In [1]: import numpy as np

In [2]: np.set_printoptions(suppress=True, linewidth=160)

In [3]: B = np.array([[0, 2, 2, 1, 3],
   ...:     [0, 1, 4, 2, 0],
   ...:     [0, 0, 4, 0, 5],
   ...:     [4, 3, 4, 1, 1],
   ...:     [1, 4, 1, 0, 0]])

In [4]: J = np.triu(B)

In [5]: print(J)
[[0 2 2 1 3]
 [0 1 4 2 0]
 [0 0 4 0 5]
 [0 0 0 1 1]
 [0 0 0 0 0]]

In [6]: # triangular

In [7]: print(np.allclose(J @ J.T, J.T @ J))
False

In [8]: print((J - J.T) / 2)
[[ 0.   1.   1.   0.5  1.5]
 [-1.   0.   2.   1.   0. ]
 [-1.  -2.   0.   0.   2.5]
 [-0.5 -1.   0.   0.   0.5]
 [-1.5  0.  -2.5 -0.5  0. ]]

In [9]: J.inv()
AttributeError: 'numpy.ndarray' object has no attribute 'inv'


In [10]: print(np.linalg.matrix_power(J, 4))
[[  0   2 296  13 369]
 [  0   1 340   8 426]
 [  0   0 256   0 320]
 [  0   0   0   1   1]
 [  0   0   0   0   0]]

In [11]: print(np.round(np.linalg.eigvals(J), 3))
[0. 1. 4. 1. 0.]

In [12]: print(np.einsum("ii->", J))
6

In [13]: rng = np.random.default_rng(722)

In [14]: lab = rng.permutation(5)

In [15]: print(lab)
[4 2 0 3 1]

In [16]: B = J[lab][:, lab]

In [17]: print(round(float(np.linalg.det(B)), 3), round(np.linalg.det(J[lab]), 3))
0.0 0.0

In [18]: print(np.diag(B))
[0 4 0 1 1]

In [19]: print(np.trace(B))
6

In [20]: print(np.allclose(B, J))
False

In [21]: print(np.round(np.sort(np.abs(np.linalg.eigvals(B))), 3))
[0. 0. 1. 1. 4.]

In [22]: arr = np.load("block0.npy")

In [23]: print(arr.round(3))
[[0.076 0.126 0.025 0.025 0.076 0.126 0.176]
 [0.126 0.21  0.042 0.042 0.126 0.21  0.294]
 [0.025 0.042 0.008 0.008 0.025 0.042 0.059]
 [0.025 0.042 0.008 0.008 0.025 0.042 0.059]
 [0.076 0.126 0.025 0.025 0.076 0.126 0.176]
 [0.126 0.21  0.042 0.042 0.126 0.21  0.294]
 [0.176 0.294 0.059 0.059 0.176 0.294 0.412]]

In [24]: B = np.array([[-3, 1], [-2, -3], [1, 3], [3, 3], [3, 3], [2, -1], [3, 3]])

In [25]: print(np.round(np.einsum("ij->j", arr), 3))
[0.63  1.05  0.21  0.21  0.63  1.05  1.471]

In [26]: print(np.round(np.einsum("ik,kj->ij", arr, B), 3))
[[0.63  0.479]
 [1.05  0.798]
 [0.21  0.16 ]
 [0.21  0.16 ]
 [0.63  0.479]
 [1.05  0.798]
 [1.471 1.118]]

In [27]: print(np.round(B.T @ arr.T, 3))
[[0.63  1.05  0.21  0.21  0.63  1.05  1.471]
 [0.479 0.798 0.16  0.16  0.479 0.798 1.118]]

In [28]: print([round(float(x), 3) for x in np.linalg.svd(arr, compute_uv=False)[:3]])
[1.0, 0.0, 0.0]

In [29]: print(np.linalg.cond(arr) > 100)
True

In [30]: print(np.round(np.linalg.norm(arr, 2) / np.linalg.norm(arr), 3))
1.0

In [31]: left, sig, Vt = np.linalg.svd(arr)

In [32]: print(np.argmax(sig[:-1] / (sig[1:] + 1e-6)) + 1)
1

In [33]: B = left[:, :1] @ np.diag(sig[:1]) @ Vt[:1]

In [34]: print(round(np.linalg.norm(arr - B) / np.linalg.norm(arr), 3))
0.0

In [35]: print(np.round(np.linalg.norm(arr - B, 2), 3), np.round(sig[1], 3))
0.0 0.0

In [36]: print(round(np.abs(arr - B).max(), 3))
0.0

In [37]: print(np.linalg.matrix_rank(B))
1

In [38]: ev, V = np.linalg.eigh(arr)

In [39]: x = np.array([-1, 1, 0, 1, 2, 2, 3])

In [40]: print(np.round(x @ arr @ x, 3))
13.445

In [41]: print(np.round(V * np.maximum(ev, 0) @ V.T, 3))
[[0.076 0.126 0.025 0.025 0.076 0.126 0.176]
 [0.126 0.21  0.042 0.042 0.126 0.21  0.294]
 [0.025 0.042 0.008 0.008 0.025 0.042 0.059]
 [0.025 0.042 0.008 0.008 0.025 0.042 0.059]
 [0.076 0.126 0.025 0.025 0.076 0.126 0.176]
 [0.126 0.21  0.042 0.042 0.126 0.21  0.294]
 [0.176 0.294 0.059 0.059 0.176 0.294 0.412]]

In [42]: print((np.sign(V[:, -1].round(6)) == np.sign(V[0, -1].round(6))).astype(int))
[1 1 1 1 1 1 1]

In [43]: print(np.round(np.linalg.eigvalsh(arr[1:, 1:]), 3) + 0)
[0.    0.    0.    0.    0.    0.924]
